>>> import numpy as np
>>> import numpy.linalg as la
>>> np.set_printoptions(precision=2, suppress=True, linewidth=140, floatmode="fixed")
>>> F = np.loadtxt("test7.csv", delimiter=",")
>>> F
array([[ -1.00,   0.00,   1.00,   2.00,   3.00,   4.00,   5.00,   6.00,   7.00,   8.00,   9.00,  10.00,  11.00],
       [ 12.00,  13.00,  14.00,  15.00,  16.00,  17.00,  18.00,  19.00,  20.00,  21.00,  22.00,  23.00,  24.00],
       [ 25.00,  26.00,  27.00,  28.00,  29.00,  30.00,  31.00,  32.00,  33.00,  34.00,  35.00,  36.00,  37.00],
       [ 38.00,  39.00,  40.00,  41.00,  42.00,  43.00,  44.00,  45.00,  46.00,  47.00,  48.00,  49.00,  50.00],
       [ 51.00,  52.00,  53.00,  54.00,  55.00,  56.00,  57.00,  58.00,  59.00,  60.00,  61.00,  62.00,  63.00],
       [ 64.00,  65.00,  66.00,  67.00,  68.00,  69.00,  70.00,  71.00,  72.00,  73.00,  74.00,  75.00,  76.00],
       [ 77.00,  78.00,  79.00,  80.00,  81.00,  82.00,  83.00,  84.00,  85.00,  86.00,  87.00,  88.00,  89.00],
       [ 90.00,  91.00,  92.00,  93.00,  94.00,  95.00,  96.00,  97.00,  98.00,  99.00, 100.00, 101.00, 102.00],
       [103.00, 104.00, 105.00, 106.00, 107.00, 108.00, 109.00, 110.00, 111.00, 112.00, 113.00, 114.00, 115.00],
       [116.00, 117.00, 118.00, 119.00, 120.00, 121.00, 122.00, 123.00, 124.00, 125.00, 126.00, 127.00, 128.00],
       [129.00, 130.00, 131.00, 132.00, 133.00, 134.00, 135.00, 136.00, 137.00, 138.00, 139.00, 140.00, 141.00]])
>>> gram = F.T @ F
>>> np.diag(gram)
array([63646.00, 65065.00, 66506.00, 67969.00, 69454.00, 70961.00, 72490.00, 74041.00, 75614.00, 77209.00, 78826.00, 80465.00, 82126.00])
>>> np.trace(gram), (F ** 2).sum()
(np.float64(944372.0), np.float64(944372.0))
